% ipython --no-banner

In [1]: import numpy as np

In [2]: from numpy import linalg as LA

In [3]: np.set_printoptions(precision=4, suppress=True, linewidth=160, floatmode="fixed")

In [4]: A = np.loadtxt("sample8.csv", delimiter=",")

In [5]: A
Out[5]: 
array([[ 1.0000,  0.0000,  0.0000],
       [ 1.0000, -2.0000, -1.0000],
       [ 1.0000, -2.0000, -1.0000],
       [ 1.0000,  2.0000,  1.0000]])

In [6]: M2 = np.array([[-1, 2, -2], [2, -1, 2]])

In [7]: W2 = np.kron(M2, A)

In [8]: LA.matrix_rank(W2)
Out[8]: np.int64(4)

In [9]: W2
Out[9]: 
array([[-1.0000, -0.0000, -0.0000,  2.0000,  0.0000,  0.0000, -2.0000, -0.0000, -0.0000],
       [-1.0000,  2.0000,  1.0000,  2.0000, -4.0000, -2.0000, -2.0000,  4.0000,  2.0000],
       [-1.0000,  2.0000,  1.0000,  2.0000, -4.0000, -2.0000, -2.0000,  4.0000,  2.0000],
       [-1.0000, -2.0000, -1.0000,  2.0000,  4.0000,  2.0000, -2.0000, -4.0000, -2.0000],
       [ 2.0000,  0.0000,  0.0000, -1.0000, -0.0000, -0.0000,  2.0000,  0.0000,  0.0000],
       [ 2.0000, -4.0000, -2.0000, -1.0000,  2.0000,  1.0000,  2.0000, -4.0000, -2.0000],
       [ 2.0000, -4.0000, -2.0000, -1.0000,  2.0000,  1.0000,  2.0000, -4.0000, -2.0000],
       [ 2.0000,  4.0000,  2.0000, -1.0000, -2.0000, -1.0000,  2.0000,  4.0000,  2.0000]])

In [10]: r0 = np.array([-5, 7, 5]) + 0.5

In [11]: E = np.outer(r0, r0) / (r0 @ r0)

In [12]: E
Out[12]: 
array([[ 0.1897, -0.3162, -0.2319],
       [-0.3162,  0.5269,  0.3864],
       [-0.2319,  0.3864,  0.2834]])

In [13]: rng = np.random.default_rng(74)

In [14]: idx = rng.permutation(3)

In [15]: idx
Out[15]: array([2, 1, 0])

In [16]: M2 = E[idx][:, idx]

In [17]: np.trace(M2)
Out[17]: np.float64(1.0)

In [18]: np.allclose(M2, E)
Out[18]: False

In [19]: np.round(np.sort(np.abs(LA.eigvals(M2))), 4) + 0
Out[19]: array([0.0000, 0.0000, 1.0000])

In [20]: np.allclose(E[:-1].T @ LA.lstsq(E[:-1].T, E[-1])[0], E[-1])
Out[20]: True

In [21]: round(float(np.trace(LA.pinv(E) @ E)), 4)
Out[21]: 1.0

In [22]: E @ LA.pinv(E) @ E
Out[22]: 
array([[ 0.1897, -0.3162, -0.2319],
       [-0.3162,  0.5269,  0.3864],
       [-0.2319,  0.3864,  0.2834]])

In [23]: w, evecs = LA.eigh(E)

In [24]: w.round(4) + 0
Out[24]: array([0.0000, 0.0000, 1.0000])

In [25]: evecs @ np.diag(w) @ evecs.T
Out[25]: 
array([[ 0.1897, -0.3162, -0.2319],
       [-0.3162,  0.5269,  0.3864],
       [-0.2319,  0.3864,  0.2834]])

In [26]: np.round(LA.eigvalsh(E @ E), 4) + 0
Out[26]: array([0.0000, 0.0000, 1.0000])

In [27]: np.round(LA.svd(E, compute_uv=False), 4) + 0
Out[27]: array([1.0000, 0.0000, 0.0000])

In [28]: np.round(evecs.T @ evecs, 4) + 0
Out[28]: 
array([[1.0000, 0.0000, 0.0000],
       [0.0000, 1.0000, 0.0000],
       [0.0000, 0.0000, 1.0000]])

In [29]: r0 = np.array([2, 0, 0])

In [30]: arr = 5 * np.eye(3) + np.outer(r0, r0)

In [31]: arr
Out[31]: 
array([[9.0000, 0.0000, 0.0000],
       [0.0000, 5.0000, 0.0000],
       [0.0000, 0.0000, 5.0000]])

In [32]: proj = np.triu(np.array([[0, -1, 2], [2, -5, -2], [3, 5, -2]]), 1) + np.eye(3)

In [33]: M2 = proj @ arr @ LA.inv(proj)

In [34]: LA.matrix_rank(M2)
Out[34]: np.int64(3)

In [35]: proj @ arr - arr @ proj
Out[35]: 
array([[ 0.0000,  4.0000, -8.0000],
       [ 0.0000,  0.0000,  0.0000],
       [ 0.0000,  0.0000,  0.0000]])

In [36]: np.poly(M2)
Out[36]: array([   1.0000,  -19.0000,  115.0000, -225.0000])

In [37]: r0, v = arr[0], arr[2]

In [38]: r0 @ v
Out[38]: np.float64(0.0)

In [39]: r0 @ r0
Out[39]: np.float64(81.0)

In [40]: pr = (r0 @ v) / (r0 @ r0) * r0

In [41]: LA.matrix_rank(np.outer(r0, v))
Out[41]: np.int64(1)

In [42]: round(LA.norm(r0 + v) ** 2 + LA.norm(r0 - v) ** 2, 4)
Out[42]: np.float64(212.0)

In [43]: np.outer(r0, v)
Out[43]: 
array([[ 0.0000,  0.0000, 45.0000],
       [ 0.0000,  0.0000,  0.0000],
       [ 0.0000,  0.0000,  0.0000]])

In [44]: arr @ arr
Out[44]: 
array([[81.0000,  0.0000,  0.0000],
       [ 0.0000, 25.0000,  0.0000],
       [ 0.0000,  0.0000, 25.0000]])

In [45]: np.sort(LA.eigvals(arr))
Out[45]: array([5.0000, 5.0000, 9.0000])

In [46]: LA.matrix_power(arr - np.diag(np.diag(arr)), 3)
Out[46]: 
array([[0.0000, 0.0000, 0.0000],
       [0.0000, 0.0000, 0.0000],
       [0.0000, 0.0000, 0.0000]])

In [47]: np.prod(np.diag(arr)), round(LA.det(arr), 4)
Out[47]: (np.float64(225.0), np.float64(225.0))

In [48]: x = np.ones(3)

In [49]: for _ in range(6):
    ...:     x = arr @ x
    ...:     x /= LA.norm(x)
    ...:     print(round(x @ arr @ x, 4))
    ...: 
7.4733
8.3599
8.7779
8.9287
8.9777
8.9931

In [50]: x
Out[50]: array([0.9991, 0.0294, 0.0294])

In [51]: round(LA.eigvalsh(arr)[-1], 4)
Out[51]: np.float64(9.0)

In [52]: x = np.array([2, 2, 3])

In [53]: np.trace(E)
Out[53]: np.float64(1.0)

In [54]: data = np.loadtxt("layer8.csv", delimiter=",")

In [55]: data
Out[55]: 
array([[ 1.0000,  1.0000, -1.0000, -1.0000,  1.0000,  1.0000, -1.0000, -1.0000],
       [ 1.0000, -1.0000,  1.0000, -1.0000, -1.0000,  1.0000, -1.0000,  1.0000],
       [ 1.0000,  1.0000,  1.0000,  1.0000, -1.0000, -1.0000, -1.0000, -1.0000]])

In [56]: r0, v = data[0], data[2]

In [57]: r0 @ v
Out[57]: np.float64(0.0)

In [58]: pr = (r0 @ v) / (r0 @ r0) * r0

In [59]: np.outer(r0, v)
Out[59]: 
array([[ 1.0000,  1.0000,  1.0000,  1.0000, -1.0000, -1.0000, -1.0000, -1.0000],
       [ 1.0000,  1.0000,  1.0000,  1.0000, -1.0000, -1.0000, -1.0000, -1.0000],
       [-1.0000, -1.0000, -1.0000, -1.0000,  1.0000,  1.0000,  1.0000,  1.0000],
       [-1.0000, -1.0000, -1.0000, -1.0000,  1.0000,  1.0000,  1.0000,  1.0000],
       [ 1.0000,  1.0000,  1.0000,  1.0000, -1.0000, -1.0000, -1.0000, -1.0000],
       [ 1.0000,  1.0000,  1.0000,  1.0000, -1.0000, -1.0000, -1.0000, -1.0000],
       [-1.0000, -1.0000, -1.0000, -1.0000,  1.0000,  1.0000,  1.0000,  1.0000],
       [-1.0000, -1.0000, -1.0000, -1.0000,  1.0000,  1.0000,  1.0000,  1.0000]])

In [60]: v - pr
Out[60]: array([ 1.0000,  1.0000,  1.0000,  1.0000, -1.0000, -1.0000, -1.0000, -1.0000])

In [61]: (v - pr) @ r0
Out[61]: np.float64(0.0)

In [62]: np.round(LA.norm(data), 4)
Out[62]: np.float64(4.899)

In [63]: LA.matrix_rank(data)
Out[63]: np.int64(3)

In [64]: np.count_nonzero(data)
Out[64]: np.int64(24)

In [65]: np.unravel_index(np.abs(data).argmax(), data.shape)
Out[65]: (np.int64(0), np.int64(0))

In [66]: M2 = data + rng.integers(-2, 3, (3, 1)) @ rng.integers(-2, 3, (1, 8))

In [67]: M2
Out[67]: 
array([[ 0.0000,  0.0000, -2.0000,  1.0000,  1.0000,  1.0000, -1.0000,  0.0000],
       [ 1.0000, -1.0000,  1.0000, -1.0000, -1.0000,  1.0000, -1.0000,  1.0000],
       [ 3.0000,  3.0000,  3.0000, -3.0000, -1.0000, -1.0000, -1.0000, -3.0000]])

In [68]: LA.matrix_rank(M2 - data, tol=1e-8)
Out[68]: np.int64(1)

In [69]: np.abs(M2 - data).sum(axis=1)
Out[69]: array([ 6.0000,  0.0000, 12.0000])

In [70]: np.round(LA.svd(M2 - data, compute_uv=False), 4) + 0
Out[70]: array([6.3246, 0.0000, 0.0000])

In [71]: M2 - data
Out[71]: 
array([[-1.0000, -1.0000, -1.0000,  2.0000,  0.0000,  0.0000,  0.0000,  1.0000],
       [ 0.0000,  0.0000,  0.0000,  0.0000,  0.0000,  0.0000,  0.0000,  0.0000],
       [ 2.0000,  2.0000,  2.0000, -4.0000,  0.0000,  0.0000,  0.0000, -2.0000]])

In [72]: M2 = np.array([[-1, 0, 0], [1, -1, 2]])

In [73]: W2 = np.kron(M2, E)

In [74]: W2.shape
Out[74]: (6, 9)

In [75]: W2
Out[75]: 
array([[-0.1897,  0.3162,  0.2319,  0.0000, -0.0000, -0.0000,  0.0000, -0.0000, -0.0000],
       [ 0.3162, -0.5269, -0.3864, -0.0000,  0.0000,  0.0000, -0.0000,  0.0000,  0.0000],
       [ 0.2319, -0.3864, -0.2834, -0.0000,  0.0000,  0.0000, -0.0000,  0.0000,  0.0000],
       [ 0.1897, -0.3162, -0.2319, -0.1897,  0.3162,  0.2319,  0.3794, -0.6323, -0.4637],
       [-0.3162,  0.5269,  0.3864,  0.3162, -0.5269, -0.3864, -0.6323,  1.0539,  0.7728],
       [-0.2319,  0.3864,  0.2834,  0.2319, -0.3864, -0.2834, -0.4637,  0.7728,  0.5667]])

In [76]: LA.matrix_rank(W2)
Out[76]: np.int64(2)

In [77]: round(LA.norm(W2, 2), 4), round(LA.norm(M2, 2) * LA.norm(E, 2), 4)
Out[77]: (np.float64(2.4885), np.float64(2.4885))

In [78]: round(float(LA.norm(E, 2) / LA.norm(E)), 4)
Out[78]: 1.0

In [79]: LA.matrix_rank(E, rtol=0.1)
Out[79]: np.int64(1)

In [80]: np.argsort(-LA.norm(E, axis=0).round(6), kind="stable")[:3]
Out[80]: array([1, 2, 0])

In [81]: F = np.load("case18.npy")

In [82]: F
Out[82]: 
array([[2.0000, 9.0000, 2.0000, 2.0000],
       [0.0000, 2.0000, 3.0000, 0.0000],
       [0.0000, 2.0000, 1.0000, 1.0000],
       [0.0000, 3.0000, 2.0000, 1.0000]])

In [83]: Uu, sv, Vt = LA.svd(F)

In [84]: np.argmax(sv[:-1] / (sv[1:] + 1e-6)) + 1
Out[84]: np.int64(3)

In [85]: sv
Out[85]: array([10.8460,  2.7534,  0.8824,  0.0759])

In [86]: M2 = Uu[:, :3] @ np.diag(sv[:3]) @ Vt[:3]

In [87]: np.round(LA.norm(F - M2, 2), 4), np.round(sv[3], 4)
Out[87]: (np.float64(0.0759), np.float64(0.0759))

In [88]: np.round(np.abs(F - M2).max(), 4)
Out[88]: np.float64(0.0412)

In [89]: LA.matrix_rank(F, rtol=0.05)
Out[89]: np.int64(3)

In [90]: r0 = np.array([1, 1, -2])

In [91]: v = np.array([2, 1, 1, 2])

In [92]: W0 = np.outer(r0, v)

In [93]: W0
Out[93]: 
array([[ 2,  1,  1,  2],
       [ 2,  1,  1,  2],
       [-4, -2, -2, -4]])

In [94]: np.abs(np.diag(LA.qr(W0)[1])) > 1e-9
Out[94]: array([ True, False, False])

In [95]: M2 = W0 / LA.norm(W0, axis=1, keepdims=True)

In [96]: gram = M2 @ M2.T

In [97]: gram
Out[97]: 
array([[ 1.0000,  1.0000, -1.0000],
       [ 1.0000,  1.0000, -1.0000],
       [-1.0000, -1.0000,  1.0000]])

In [98]: np.degrees(np.arccos(np.clip(gram[2, 1], -1, 1)))
Out[98]: np.float64(180.0)

In [99]: (gram - 2 * np.eye(3)).round(6).argmax(axis=1)
Out[99]: array([1, 0, 0])

In [100]: gram[2]
Out[100]: array([-1.0000, -1.0000,  1.0000])

In [101]: LA.norm(M2, axis=1)
Out[101]: array([1.0000, 1.0000, 1.0000])

In [102]: rk = LA.matrix_rank(W0)

In [103]: rk
Out[103]: np.int64(1)

In [104]: N = LA.svd(W0)[2][rk:].T

In [105]: [int(LA.matrix_rank(W0[:i])) for i in range(1, len(W0) + 1)]
Out[105]: [1, 1, 1]

In [106]: np.allclose(W0 @ N, 0)
Out[106]: True

In [107]: W0 @ N
Out[107]: 
array([[0.0000, 0.0000, 0.0000],
       [0.0000, 0.0000, 0.0000],
       [0.0000, 0.0000, 0.0000]])

In [108]: [int(LA.matrix_rank(W0[:, :j + 1])) for j in range(4)]
Out[108]: [1, 1, 1, 1]

In [109]: LA.matrix_rank(W0.T @ W0), LA.matrix_rank(W0 @ W0.T)
Out[109]: (np.int64(1), np.int64(1))
